$ python -q
>>> import numpy as np
>>> from numpy import linalg as LA
>>> np.set_printoptions(precision=2, suppress=True, linewidth=200)
>>> out = np.array([[1.5],
...     [-0.3],
...     [2.5],
...     [0.0],
...     [0.3],
...     [0.1],
...     [0.0],
...     [0.9],
...     [1.1],
...     [0.4],
...     [0.0],
...     [-0.3],
...     [-0.9],
...     [-0.3],
...     [-2.3]])
>>> basis = np.array([[-0.5, 0.8, 1.9, 1.2, 1.0]])
>>> arr = out @ basis
>>> arr
array([[-0.75,  1.2 ,  2.85,  1.8 ,  1.5 ],
       [ 0.15, -0.24, -0.57, -0.36, -0.3 ],
       [-1.25,  2.  ,  4.75,  3.  ,  2.5 ],
       [ 0.  ,  0.  ,  0.  ,  0.  ,  0.  ],
       [-0.15,  0.24,  0.57,  0.36,  0.3 ],
       [-0.05,  0.08,  0.19,  0.12,  0.1 ],
       [ 0.  ,  0.  ,  0.  ,  0.  ,  0.  ],
       [-0.45,  0.72,  1.71,  1.08,  0.9 ],
       [-0.55,  0.88,  2.09,  1.32,  1.1 ],
       [-0.2 ,  0.32,  0.76,  0.48,  0.4 ],
       [ 0.  ,  0.  ,  0.  ,  0.  ,  0.  ],
       [ 0.15, -0.24, -0.57, -0.36, -0.3 ],
       [ 0.45, -0.72, -1.71, -1.08, -0.9 ],
       [ 0.15, -0.24, -0.57, -0.36, -0.3 ],
       [ 1.15, -1.84, -4.37, -2.76, -2.3 ]])
>>> # rows and columns are dependent
>>> cen = arr - arr.mean(axis=0)
>>> Uu, sigma, vt = LA.svd(cen, full_matrices=False)
>>> (np.sign(Uu[:, 0]) == np.sign(Uu[0, 0])).astype(int)
array([1, 0, 1, 0, 1, 0, 0, 1, 1, 1, 0, 0, 0, 0, 0])
>>> np.searchsorted(np.cumsum(sigma ** 2) / (sigma ** 2).sum(), 0.9) + 1
np.int64(1)
>>> K = np.load("w.npy")
>>> K
array([[  1,  -1,   1,  -1],
       [  1,   0,   0,   0],
       [  1,   1,   1,   1],
       [  1,   2,   4,   8],
       [  1,   3,   9,  27],
       [  1,   4,  16,  64],
       [  1,   5,  25, 125],
       [  1,   6,  36, 216]])
>>> blk = np.stack([K, 2 * K, K[::-1]])
>>> (blk @ K.T).shape
(3, 8, 8)
>>> LA.matrix_rank(blk.reshape(3, -1))
np.int64(2)
>>> LA.norm(blk, axis=(1, 2))
array([263.72, 527.44, 263.72])
